$ python3 -q
>>> import numpy as np
>>> from numpy import linalg as LA
>>> np.set_printoptions(suppress=True, linewidth=160)
>>> E = np.loadtxt("block10.csv", delimiter=",")
>>> E
array([[ -8.,  16.,   0.,   6., -12.,   0.],
       [ 16., -16.,  24., -12.,  12., -18.],
       [ -8.,   8.,   8.,   6.,  -6.,  -6.],
       [ -6.,  12.,   0.,  -4.,   8.,   0.],
       [ 12., -12.,  18.,   8.,  -8.,  12.],
       [ -6.,   6.,   6.,  -4.,   4.,   4.]])
>>> r0, g = E[3], E[5]
>>> r0 @ g
np.float64(156.0)
>>> p = (r0 @ g) / (r0 @ r0) * r0
>>> p.round(2)
array([-3.6,  7.2,  0. , -2.4,  4.8,  0. ])
>>> np.round(LA.norm(r0 + g) ** 2 + LA.norm(r0 - g) ** 2, 2)
np.float64(832.0)
>>> ang = np.radians(60)
>>> r_ = np.eye(6)
>>> r_[2, 2] = r_[0, 0] = np.cos(ang)
>>> r_[2, 0], r_[0, 2] = -np.sin(ang), np.sin(ang)
>>> r_.round(2)
array([[ 0.5 ,  0.  ,  0.87,  0.  ,  0.  ,  0.  ],
       [ 0.  ,  1.  ,  0.  ,  0.  ,  0.  ,  0.  ],
       [-0.87,  0.  ,  0.5 ,  0.  ,  0.  ,  0.  ],
       [ 0.  ,  0.  ,  0.  ,  1.  ,  0.  ,  0.  ],
       [ 0.  ,  0.  ,  0.  ,  0.  ,  1.  ,  0.  ],
       [ 0.  ,  0.  ,  0.  ,  0.  ,  0.  ,  1.  ]])
>>> A2 = E @ r_.T
>>> np.allclose(E @ E.T, A2 @ A2.T)
True
>>> rng = np.random.default_rng(283)
>>> m1 = (rng.random((14, 14)) < 0.3) + np.eye(14)
>>> m1 /= m1.sum(axis=1, keepdims=True)
>>> m1.round(2)
array([[0.33, 0.  , 0.  , 0.33, 0.  , 0.  , 0.  , 0.  , 0.  , 0.  , 0.  , 0.  , 0.  , 0.33],
       [0.  , 0.14, 0.  , 0.  , 0.14, 0.14, 0.14, 0.14, 0.14, 0.  , 0.  , 0.  , 0.  , 0.14],
       [0.  , 0.  , 0.33, 0.17, 0.  , 0.  , 0.17, 0.  , 0.17, 0.  , 0.  , 0.  , 0.  , 0.17],
       [0.  , 0.  , 0.17, 0.33, 0.  , 0.17, 0.  , 0.  , 0.17, 0.  , 0.17, 0.  , 0.  , 0.  ],
       [0.  , 0.2 , 0.  , 0.  , 0.4 , 0.  , 0.  , 0.  , 0.  , 0.  , 0.2 , 0.  , 0.  , 0.2 ],
       [0.  , 0.14, 0.  , 0.  , 0.14, 0.29, 0.  , 0.14, 0.14, 0.  , 0.  , 0.  , 0.14, 0.  ],
       [0.  , 0.  , 0.14, 0.  , 0.14, 0.14, 0.14, 0.14, 0.  , 0.14, 0.  , 0.  , 0.14, 0.  ],
       [0.  , 0.  , 0.  , 0.  , 0.  , 0.  , 0.  , 0.33, 0.  , 0.  , 0.33, 0.  , 0.  , 0.33],
       [0.14, 0.  , 0.14, 0.14, 0.  , 0.14, 0.  , 0.  , 0.29, 0.  , 0.14, 0.  , 0.  , 0.  ],
       [0.  , 0.  , 0.  , 0.  , 0.33, 0.  , 0.33, 0.  , 0.  , 0.33, 0.  , 0.  , 0.  , 0.  ],
       [0.  , 0.  , 0.17, 0.  , 0.  , 0.17, 0.  , 0.  , 0.  , 0.  , 0.33, 0.17, 0.17, 0.  ],
       [0.  , 0.12, 0.12, 0.12, 0.  , 0.12, 0.  , 0.12, 0.12, 0.  , 0.  , 0.12, 0.  , 0.12],
       [0.  , 0.  , 0.2 , 0.  , 0.2 , 0.  , 0.  , 0.  , 0.2 , 0.  , 0.  , 0.  , 0.2 , 0.2 ],
       [0.  , 0.  , 0.  , 0.  , 0.  , 0.  , 0.  , 0.  , 0.  , 0.  , 0.5 , 0.  , 0.  , 0.5 ]])
>>> np.allclose(E, E.T)
False
>>> (E + E.T) / 2
array([[ -8.,  16.,  -4.,   0.,   0.,  -3.],
       [ 16., -16.,  16.,   0.,   0.,  -6.],
       [ -4.,  16.,   8.,   3.,   6.,   0.],
       [  0.,   0.,   3.,  -4.,   8.,  -2.],
       [  0.,   0.,   6.,   8.,  -8.,   8.],
       [ -3.,  -6.,   0.,  -2.,   8.,   4.]])
>>> (E - E.T) / 2
array([[  0.,   0.,   4.,   6., -12.,   3.],
       [  0.,   0.,   8., -12.,  12., -12.],
       [ -4.,  -8.,   0.,   3., -12.,  -6.],
       [ -6.,  12.,  -3.,   0.,   0.,   2.],
       [ 12., -12.,  12.,   0.,   0.,   4.],
       [ -3.,  12.,   6.,  -2.,  -4.,   0.]])
>>> np.round(LA.matrix_power(E, 2), 2)
array([[ 140., -168.,  168., -360.,  432., -432.],
       [-252.,  308.,  -84.,  648., -792.,  216.],
       [  56.,  -84.,  112., -144.,  216., -288.],
       [ 360., -432.,  432., -100.,  120., -120.],
       [-648.,  792., -216.,  180., -220.,   60.],
       [ 144., -216.,  288.,  -40.,   60.,  -80.]])
>>> np.round(np.abs(LA.eigvals(E)).max(), 2)
np.float64(34.57)
>>> np.allclose(E @ E.T, E.T @ E)
False
>>> vec = np.array([1, -1, -5, -9, 9, -1])
>>> h = np.maximum(E @ vec, 0)
>>> E * (h > 1e-9)[:, None]
array([[ -0.,   0.,   0.,   0.,  -0.,   0.],
       [ 16., -16.,  24., -12.,  12., -18.],
       [ -0.,   0.,   0.,   0.,  -0.,  -0.],
       [ -6.,  12.,   0.,  -4.,   8.,   0.],
       [  0.,  -0.,   0.,   0.,  -0.,   0.],
       [ -6.,   6.,   6.,  -4.,   4.,   4.]])
>>> np.tanh(E @ vec)
array([-1.,  1., -1.,  1., -1.,  1.])
>>> h
array([  0., 146.,   0.,  90.,   0.,  26.])
>>> E.T @ h
array([ 1640., -1100.,  3660., -2216.,  2576., -2524.])
>>> r0 = np.array([-3, 3, 1, -3, -2, 3])
>>> A2 = E + np.outer(r0, np.eye(6)[2])
>>> round(LA.det(A2) / LA.det(E), 2), round(1 + LA.solve(E, r0)[2], 2)
(np.float64(1.13), np.float64(1.13))
>>> A2
array([[ -8.,  16.,  -3.,   6., -12.,   0.],
       [ 16., -16.,  27., -12.,  12., -18.],
       [ -8.,   8.,   9.,   6.,  -6.,  -6.],
       [ -6.,  12.,  -3.,  -4.,   8.,   0.],
       [ 12., -12.,  16.,   8.,  -8.,  12.],
       [ -6.,   6.,   9.,  -4.,   4.,   4.]])
>>> LA.matrix_rank(LA.inv(A2) - LA.inv(E), tol=1e-8)
np.int64(1)
>>> r0 = np.array([6, -2])
>>> np.cross(E[5, :3], E[2, :3])
array([0., 0., 0.])
>>> Q, r_ = LA.qr(E)
>>> np.round(Q @ r_, 2) + 0
array([[ -8.,  16.,   0.,   6., -12.,   0.],
       [ 16., -16.,  24., -12.,  12., -18.],
       [ -8.,   8.,   8.,   6.,  -6.,  -6.],
       [ -6.,  12.,   0.,  -4.,   8.,   0.],
       [ 12., -12.,  18.,   8.,  -8.,  12.],
       [ -6.,   6.,   6.,  -4.,   4.,   4.]])
>>> Q.shape, r_.shape
((6, 6), (6, 6))
>>> np.round(np.abs(np.diag(r_)), 2)
array([24.49,  9.13, 22.36, 16.66,  6.21, 15.21])
>>> Q.round(2) + 0
array([[-0.33, -0.73,  0.  ,  0.24,  0.55,  0.  ],
       [ 0.65, -0.29, -0.36, -0.49,  0.22, -0.27],
       [-0.33,  0.15, -0.72,  0.24, -0.11, -0.54],
       [-0.24, -0.55,  0.  , -0.33, -0.73,  0.  ],
       [ 0.49, -0.22, -0.27,  0.65, -0.29,  0.36],
       [-0.24,  0.11, -0.54, -0.33,  0.15,  0.72]])
>>> K = np.load("a.npy")
>>> K
array([[0., 0., 0., 0., 0., 0., 0., 2.],
       [0., 0., 0., 0., 0., 0., 0., 2.],
       [0., 0., 0., 0., 0., 0., 0., 1.],
       [0., 0., 0., 0., 0., 0., 0., 1.],
       [0., 0., 0., 0., 0., 0., 0., 1.],
       [0., 0., 0., 0., 0., 0., 0., 5.],
       [0., 0., 0., 0., 0., 0., 0., 4.],
       [2., 2., 1., 1., 1., 5., 4., 0.]])
>>> z = rng.permutation(8)
>>> z
array([7, 6, 0, 5, 2, 3, 1, 4])
>>> A2 = K[z][:, z]
>>> np.diag(A2)
array([0., 0., 0., 0., 0., 0., 0., 0.])
>>> np.round(LA.det(A2), 2), round(float(LA.det(K[z])), 2)
(np.float64(0.0), 0.0)
>>> np.allclose(A2, K)
False
>>> Uu, s, Vh = LA.svd(K)
>>> s.round(2)
array([ 7.21,  7.21,  0.  ,  0.  ,  0.  ,  0.  ,  0.  , -0.  ])
>>> A2 = Uu[:, :2] @ np.diag(s[:2]) @ Vh[:2]
>>> LA.matrix_rank(K, rtol=0.05)
np.int64(2)
>>> LA.matrix_rank(A2)
np.int64(2)
>>> round(LA.norm(K - A2, 2), 2), s[2]
(np.float64(0.0), np.float64(0.0))
>>> A2.round(2)
array([[0., 0., 0., 0., 0., 0., 0., 2.],
       [0., 0., 0., 0., 0., 0., 0., 2.],
       [0., 0., 0., 0., 0., 0., 0., 1.],
       [0., 0., 0., 0., 0., 0., 0., 1.],
       [0., 0., 0., 0., 0., 0., 0., 1.],
       [0., 0., 0., 0., 0., 0., 0., 5.],
       [0., 0., 0., 0., 0., 0., 0., 4.],
       [2., 2., 1., 1., 1., 5., 4., 0.]])
>>> np.round(LA.norm(K - A2) / LA.norm(K), 2)
np.float64(0.0)
>>> np.diff(K, axis=0)
array([[ 0.,  0.,  0.,  0.,  0.,  0.,  0.,  0.],
       [ 0.,  0.,  0.,  0.,  0.,  0.,  0., -1.],
       [ 0.,  0.,  0.,  0.,  0.,  0.,  0.,  0.],
       [ 0.,  0.,  0.,  0.,  0.,  0.,  0.,  0.],
       [ 0.,  0.,  0.,  0.,  0.,  0.,  0.,  4.],
       [ 0.,  0.,  0.,  0.,  0.,  0.,  0., -1.],
       [ 2.,  2.,  1.,  1.,  1.,  5.,  4., -4.]])
>>> round(float(LA.norm(K)), 2)
10.2
>>> K.sum(axis=1)
array([ 2.,  2.,  1.,  1.,  1.,  5.,  4., 16.])
>>> np.unravel_index(np.abs(K).argmax(), K.shape)
(np.int64(5), np.int64(7))
>>> np.round(LA.svd(K, compute_uv=False), 2)
array([7.21, 7.21, 0.  , 0.  , 0.  , 0.  , 0.  , 0.  ])
>>> np.count_nonzero(K)
np.int64(14)
>>> r0 = np.array([5, 5, 0])
>>> np.array([np.convolve(row, r0, "same") for row in K])
array([[ 0.,  0.,  0.,  0.,  0.,  0., 10., 10.],
       [ 0.,  0.,  0.,  0.,  0.,  0., 10., 10.],
       [ 0.,  0.,  0.,  0.,  0.,  0.,  5.,  5.],
       [ 0.,  0.,  0.,  0.,  0.,  0.,  5.,  5.],
       [ 0.,  0.,  0.,  0.,  0.,  0.,  5.,  5.],
       [ 0.,  0.,  0.,  0.,  0.,  0., 25., 25.],
       [ 0.,  0.,  0.,  0.,  0.,  0., 20., 20.],
       [20., 15., 10., 10., 30., 45., 20.,  0.]])
>>> np.convolve(K[4], r0)
array([0., 0., 0., 0., 0., 0., 0., 5., 5., 0.])
>>> np.correlate(K[4], K[0], "full")
array([0., 0., 0., 0., 0., 0., 0., 2., 0., 0., 0., 0., 0., 0., 0.])
>>> Uu, s, Vh = LA.svd(K)
>>> vecs = Vh[:(s > 1e-8).sum()]
>>> vec = K[3] + 3 * K[7] + rng.integers(2) * np.eye(8)[4]
>>> vec
array([ 6.,  6.,  3.,  3.,  3., 15., 12.,  1.])
>>> np.round(vecs.T @ vecs, 2)
array([[0.08, 0.08, 0.04, 0.04, 0.04, 0.19, 0.15, 0.  ],
       [0.08, 0.08, 0.04, 0.04, 0.04, 0.19, 0.15, 0.  ],
       [0.04, 0.04, 0.02, 0.02, 0.02, 0.1 , 0.08, 0.  ],
       [0.04, 0.04, 0.02, 0.02, 0.02, 0.1 , 0.08, 0.  ],
       [0.04, 0.04, 0.02, 0.02, 0.02, 0.1 , 0.08, 0.  ],
       [0.19, 0.19, 0.1 , 0.1 , 0.1 , 0.48, 0.38, 0.  ],
       [0.15, 0.15, 0.08, 0.08, 0.08, 0.38, 0.31, 0.  ],
       [0.  , 0.  , 0.  , 0.  , 0.  , 0.  , 0.  , 1.  ]])
>>> round(float(LA.norm(vec - vecs.T @ vecs @ vec)), 2)
0.0
>>> np.allclose(vecs.T @ vecs @ vec, vec)
True
>>> A = np.load("dump.npy")
>>> A
array([[ -5,   5,   5,  -5],
       [ 10, -15, -10,  15],
       [ -3,   3,   5,  -5],
       [  6,  -9, -10,  15]])
>>> vec = np.array([-3, 3, 1, 0])
>>> h = np.maximum(A @ vec, 0)
>>> np.maximum(A @ (3 * vec), 0)
array([105,   0,  69,   0])
>>> A * (h > 1e-9)[:, None]
array([[-5,  5,  5, -5],
       [ 0,  0,  0,  0],
       [-3,  3,  5, -5],
       [ 0,  0,  0,  0]])
>>> w, vecs = LA.eig(A)
>>> np.round(A @ vecs[:, 0] - w[0] * vecs[:, 0], 2) + 0
array([0., 0., 0., 0.])
>>> np.round(np.prod(w), 2)
np.float64(100.0)
>>> w.round(2)
array([-11.8 ,  11.8 ,  -0.85,   0.85])
>>> z = rng.permutation(4)
>>> z
array([1, 2, 3, 0])
>>> A2 = A[z][:, z]
>>> round(LA.det(A2), 2), np.round(LA.det(A[z]), 2)
(np.float64(100.0), np.float64(-100.0))
>>> np.round(np.sort(np.abs(LA.eigvals(A2))), 2)
array([ 0.85,  0.85, 11.8 , 11.8 ])
>>> vec = np.array([1, 4, 0, 5])
>>> target = A @ vec
>>> target
array([-10,  25, -16,  45])
>>> np.round(LA.solve(A, target + A[:, 3]), 2)
array([ 1.,  4., -0.,  6.])
>>> X = np.load("test11.npy")
>>> X
array([[ 1, -1, -3, -3,  2],
       [-1,  1, -1, -3, -3],
       [-3, -1,  1, -1, -3],
       [-3, -3, -1,  1, -1],
       [ 2, -3, -3, -1,  1]])
>>> vec = np.array([2, 1, 2, 0, 2])
>>> target = X @ vec
>>> c, lr = np.zeros(5), 1 / LA.norm(X, 2) ** 2
>>> for i in range(150):
...     c -= lr * X.T @ (X @ c - target)
...     if i % 50 == 0: print(i, round(LA.norm(X @ c - target), 2))
... 
0 5.39
50 0.6
100 0.24
>>> c.round(2)
array([1.98, 1.05, 1.93, 0.05, 1.98])
>>> data = np.load("sample1.npy")
>>> data
array([[ 0,  0,  0,  0,  0, -2],
       [ 0,  0, -3,  0,  0,  0],
       [-3,  0,  0,  0,  0,  0],
       [ 0,  0,  0,  3,  0,  0],
       [ 0,  0,  0,  0, -4,  0],
       [ 0,  5,  0,  0,  0,  0]])
>>> data.T @ data
array([[ 9,  0,  0,  0,  0,  0],
       [ 0, 25,  0,  0,  0,  0],
       [ 0,  0,  9,  0,  0,  0],
       [ 0,  0,  0,  9,  0,  0],
       [ 0,  0,  0,  0, 16,  0],
       [ 0,  0,  0,  0,  0,  4]])
>>> np.round(LA.norm(data, axis=0), 2)
array([3., 5., 3., 3., 4., 2.])
>>> data @ data.T
array([[ 4,  0,  0,  0,  0,  0],
       [ 0,  9,  0,  0,  0,  0],
       [ 0,  0,  9,  0,  0,  0],
       [ 0,  0,  0,  9,  0,  0],
       [ 0,  0,  0,  0, 16,  0],
       [ 0,  0,  0,  0,  0, 25]])
>>> vec = np.array([1, -2, -2, -1, 2, 0])
>>> target = data @ vec
>>> target
array([  0,   6,  -3,  -3,  -8, -10])
>>> np.round(LA.solve(data, target), 2)
array([ 1., -2., -2., -1.,  2., -0.])
>>> round(float(LA.norm(data, "nuc")), 2)
20.0
>>> z = rng.permutation(6)
>>> z
array([1, 0, 2, 3, 5, 4])
>>> A2 = data[z][:, z]
>>> A2
array([[ 0,  0, -3,  0,  0,  0],
       [ 0,  0,  0,  0, -2,  0],
       [ 0, -3,  0,  0,  0,  0],
       [ 0,  0,  0,  3,  0,  0],
       [ 5,  0,  0,  0,  0,  0],
       [ 0,  0,  0,  0,  0, -4]])
>>> np.diag(A2)
array([ 0,  0,  0,  3,  0, -4])
>>> mat = np.load("layer7.npy")
>>> mat
array([[  0,   0,   0,   0,   0,   0],
       [-16,   6,  -2, -17, -13,  -1],
       [ -7,  -1,  -4,  -9,  -6,  -5],
       [ -7,   5,  -2,  -7,   7,  -2],
       [-12,  16,  -6,  -6,  -4,   2],
       [ -4,   5,   1,  -5,   1,  -1],
       [-10,   8, -12,  -7,  -3,  -7],
       [ -6,   7,   5,  -6, -13,   5],
       [-20,   0, -13, -24,   8,  -7],
       [ -3,   9,  -8,   2,   3,  -2],
       [-16,  12,   0, -15,   0,   2],
       [ -4,   5,   1,  -5,   1,  -1],
       [  0,   0,   0,   0,   0,   0],
       [  0,   9,  -5,   4,  -3,  -1],
       [-16,  10, -17, -13,  17,  -4],
       [ -7,  -1,  -4,  -9,  -6,  -5],
       [-10,  -5,  -8, -15,  -5,  -4],
       [ -7,  14,  -7,  -3,   4,  -3],
       [  0,   0,   0,   0,   0,   0],
       [ -7,  14,  -7,  -3,   4,  -3],
       [ -4,  -1,  -1,  -7, -12,  -4],
       [ -9,   7,   2,  -8,  -7,   4],
       [ -6,  -4,  -7,  -8,   7,   0],
       [ -9,   7,   2,  -8,  -7,   4],
       [-10,  14, -10,  -5,  10,  -4],
       [-19,  15, -10, -15, -10,  -3]])
>>> np.round(LA.norm(A, axis=1), 2)
array([10.  , 25.5 ,  8.25, 21.02])
>>> round(LA.norm(A[1], 1), 2), np.round(LA.norm(A[1], np.inf), 2)
(np.float64(50.0), np.float64(15.0))
>>> np.round(LA.norm(A, axis=0), 2)
array([13.04, 18.44, 15.81, 22.36])
>>> round(float(LA.norm(A) ** 2 / LA.norm(A, 2) ** 2), 2)
1.02
>>> round(float(LA.norm(A, "nuc")), 2)
42.05
>>> A[1] @ A[3]
np.int64(520)
